In [1]: import numpy as np

In [2]: import numpy.linalg as la

In [3]: np.set_printoptions(precision=2, suppress=True, linewidth=140, legacy="1.25")

In [4]: cent = np.array([[3, 2, 3, 1, 2, 1, 2, 2, 1],
   ...:     [3, 0, 2, 3, 2, 3, 0, 0, 3],
   ...:     [1, 0, 1, 3, 0, 2, 1, 2, 2],
   ...:     [1, 1, 2, 1, 3, 1, 2, 2, 2],
   ...:     [1, 3, 0, 2, 1, 1, 1, 3, 0],
   ...:     [2, 3, 0, 0, 3, 2, 3, 3, 0],
   ...:     [1, 0, 1, 3, 1, 2, 2, 2, 1],
   ...:     [1, 2, 3, 1, 1, 1, 0, 3, 2],
   ...:     [2, 1, 1, 1, 1, 2, 2, 2, 2]])

In [5]: rng = np.random.default_rng(48)

In [6]: mat = (rng.random((30, 9)) < 0.25) @ cent

In [7]: mat
Out[7]: 
array([[ 0,  0,  0,  0,  0,  0,  0,  0,  0],
       [ 9,  5,  6,  7,  7,  8,  6,  7,  6],
       [ 1,  0,  1,  3,  0,  2,  1,  2,  2],
       [ 4,  5,  3,  3,  3,  2,  3,  5,  1],
       [ 4,  1,  3,  7,  2,  6,  5,  6,  5],
       [ 4,  3,  2,  5,  3,  4,  1,  3,  3],
       [ 2,  1,  3,  4,  3,  3,  3,  4,  4],
       [ 7,  7,  7,  5,  6,  6,  6, 10,  5],
       [ 7,  4,  8,  5,  5,  5,  2,  5,  6],
       [ 1,  1,  2,  1,  3,  1,  2,  2,  2],
       [ 2,  2,  4,  4,  1,  3,  1,  5,  4],
       [ 5,  5,  3,  1,  5,  3,  5,  5,  1],
       [ 0,  0,  0,  0,  0,  0,  0,  0,  0],
       [ 5,  4,  3,  9,  3,  7,  6,  9,  5],
       [ 3,  5,  4,  6,  2,  4,  2,  8,  4],
       [ 6,  5,  9,  6,  6,  5,  5,  9,  7],
       [ 3,  2,  3,  1,  2,  1,  2,  2,  1],
       [ 2,  3,  0,  0,  3,  2,  3,  3,  0],
       [ 2,  1,  1,  1,  1,  2,  2,  2,  2],
       [ 3,  3,  4,  2,  2,  3,  2,  5,  4],
       [ 4,  4,  6,  2,  3,  2,  2,  5,  3],
       [ 4,  5,  4,  4,  5,  5,  5,  8,  3],
       [ 7,  6,  3,  8,  7,  8,  6,  8,  4],
       [ 6,  2,  7, 10,  4,  8,  3,  7,  8],
       [ 1,  1,  2,  1,  3,  1,  2,  2,  2],
       [ 1,  0,  1,  3,  1,  2,  2,  2,  1],
       [ 3,  2,  3,  1,  2,  1,  2,  2,  1],
       [ 5,  8,  4,  6,  6,  6,  6, 11,  3],
       [ 6,  4,  5,  9,  7,  7,  5,  7,  6],
       [ 8,  6,  4, 11,  7, 10,  7, 10,  6]])

In [8]: la.cond(mat) > 100
Out[8]: True

In [9]: print([round(float(x), 2) for x in la.svd(mat, compute_uv=False)[:3]])
[71.7, 12.77, 10.74]

In [10]: arr = np.load("x.npy")

In [11]: arr
Out[11]: 
array([[ 0.79,  0.31,  0.36, -0.24,  0.32,  0.31,  0.26],
       [ 0.31,  0.95, -0.15, -0.16, -0.11,  0.08, -0.29],
       [ 0.36, -0.15,  0.75, -0.07, -0.29,  0.02, -0.28],
       [-0.24, -0.16, -0.07,  1.39,  0.04, -0.33,  0.22],
       [ 0.32, -0.11, -0.29,  0.04,  1.88, -0.06, -0.11],
       [ 0.31,  0.08,  0.02, -0.33, -0.06,  1.5 ,  0.2 ],
       [ 0.26, -0.29, -0.28,  0.22, -0.11,  0.2 ,  1.74]])

In [12]: np.unique(arr.round(6), axis=0).shape
Out[12]: (7, 7)

In [13]: np.abs(np.diag(la.qr(arr)[1])) > 1e-9
Out[13]: array([ True,  True,  True,  True,  True,  True, False])

In [14]: np.argsort(-la.norm(arr, axis=0).round(6), kind="stable")[:3]
Out[14]: array([4, 6, 5])

In [15]: la.matrix_rank(arr, rtol=0.1)
Out[15]: 6

In [16]: np.count_nonzero(arr)
Out[16]: 49

In [17]: round(la.norm(arr), 2)
Out[17]: 3.87

In [18]: round(np.abs(arr).max(), 2)
Out[18]: 1.88

In [19]: print(np.unravel_index(np.abs(arr).argmax(), arr.shape))
(4, 4)

In [20]: print(arr.shape)
(7, 7)

In [21]: arr.mean(axis=0)
Out[21]: array([0.3 , 0.09, 0.05, 0.12, 0.24, 0.25, 0.25])

In [22]: idx = rng.permutation(7)

In [23]: print(idx)
[0 2 4 6 5 1 3]

In [24]: A2 = arr[idx][:, idx]

In [25]: np.allclose(A2, arr)
Out[25]: False

In [26]: np.diag(A2)
Out[26]: array([0.79, 0.75, 1.88, 1.74, 1.5 , 0.95, 1.39])

In [27]: round(la.det(A2), 2), np.round(la.det(arr[idx]), 2)
Out[27]: (0.0, 0.0)

In [28]: ev, vecs = la.eigh(arr)

In [29]: la.eigvalsh(arr + 2 * np.eye(7))
Out[29]: array([2., 3., 3., 3., 4., 4., 4.])

In [30]: np.round(la.svd(arr, compute_uv=False), 2) + 0
Out[30]: array([2., 2., 2., 1., 1., 1., 0.])

In [31]: data = np.loadtxt("sample1.csv", delimiter=",")

In [32]: print(data)
[[ 0.7  2.   0.6  1.4  0.5 -1.6  1.1 -1.6  0.6 -1.2  0.1 -0.8 -0.6 -0.4  0.9]
 [-0.6  8.   0.4  0.  -1.1  0.5  1.5 -1.   0.   0.7 -1.4 -0.8  0.5 -0.4 -1.3]
 [ 0.  14.  -0.9 -0.6 -0.2 -1.2 -1.3  1.  -1.8 -0.8 -0.7 -1.4  1.1  1.3 -0.8]
 [-1.1 16.  -1.3 -0.1  0.2 -1.   0.1 -0.3  1.1 -0.9  1.4  2.6  0.8  0.1  1.5]
 [ 0.4  5.  -1.4  0.   1.3  0.  -0.9  0.7  0.5 -1.6 -1.2 -0.6 -1.3  0.9 -1.6]
 [ 0.2  0.   1.3 -0.2 -2.3  0.1 -0.8  0.9 -0.1  1.   0.6  0.6 -0.9 -0.2 -0.9]
 [-1.5  9.   1.1 -1.5  1.4 -0.4 -0.9  0.6  0.1  0.1 -0.6  0.1  1.7  0.3 -0.1]
 [-1.2  1.  -2.3  1.9 -0.3  0.4 -0.7 -0.6 -1.  -0.6 -0.3  1.8 -0.9 -1.1  0.7]
 [ 0.7 -9.   0.2  0.8 -1.6  1.3  0.8 -0.8  0.5 -0.8 -0.4  1.2 -0.1 -0.4  0.1]
 [-0.4 17.   0.9 -0.2 -0.4 -0.2  0.8 -0.7 -0.3 -1.  -1.2  1.1  0.  -0.5 -0.1]
 [-1.5  0.   2.  -0.4  0.7  0.2  0.2 -1.1 -1.4 -1.3  0.7 -0.4 -0.5  1.2 -0.3]]

In [33]: A2 = data + rng.integers(-2, 3, (11, 1)) @ rng.integers(-2, 3, (1, 15))

In [34]: A2
Out[34]: 
array([[ 2.7,  0. , -0.4, -0.6, -1.5, -1.6,  0.1, -3.6,  2.6, -2.2,  2.1,  0.2, -1.6, -0.4,  0.9],
       [ 3.4,  4. , -1.6, -4. , -5.1,  0.5, -0.5, -5. ,  4. , -1.3,  2.6,  1.2, -1.5, -0.4, -1.3],
       [-4. , 18. ,  1.1,  3.4,  3.8, -1.2,  0.7,  5. , -5.8,  1.2, -4.7, -3.4,  3.1,  1.3, -0.8],
       [-5.1, 20. ,  0.7,  3.9,  4.2, -1. ,  2.1,  3.7, -2.9,  1.1, -2.6,  0.6,  2.8,  0.1,  1.5],
       [ 4.4,  1. , -3.4, -4. , -2.7,  0. , -2.9, -3.3,  4.5, -3.6,  2.8,  1.4, -3.3,  0.9, -1.6],
       [ 2.2, -2. ,  0.3, -2.2, -4.3,  0.1, -1.8, -1.1,  1.9,  0. ,  2.6,  1.6, -1.9, -0.2, -0.9],
       [-1.5,  9. ,  1.1, -1.5,  1.4, -0.4, -0.9,  0.6,  0.1,  0.1, -0.6,  0.1,  1.7,  0.3, -0.1],
       [ 2.8, -3. , -4.3, -2.1, -4.3,  0.4, -2.7, -4.6,  3. , -2.6,  3.7,  3.8, -2.9, -1.1,  0.7],
       [-3.3, -5. ,  2.2,  4.8,  2.4,  1.3,  2.8,  3.2, -3.5,  1.2, -4.4, -0.8,  1.9, -0.4,  0.1],
       [-4.4, 21. ,  2.9,  3.8,  3.6, -0.2,  2.8,  3.3, -4.3,  1. , -5.2, -0.9,  2. , -0.5, -0.1],
       [-1.5,  0. ,  2. , -0.4,  0.7,  0.2,  0.2, -1.1, -1.4, -1.3,  0.7, -0.4, -0.5,  1.2, -0.3]])

In [35]: np.round(la.svd(A2 - data, compute_uv=False), 2) + 0
Out[35]: array([31.46,  0.  ,  0.  ,  0.  ,  0.  ,  0.  ,  0.  ,  0.  ,  0.  ,  0.  ,  0.  ])

In [36]: la.matrix_rank(A2 - data, tol=1e-8)
Out[36]: 1
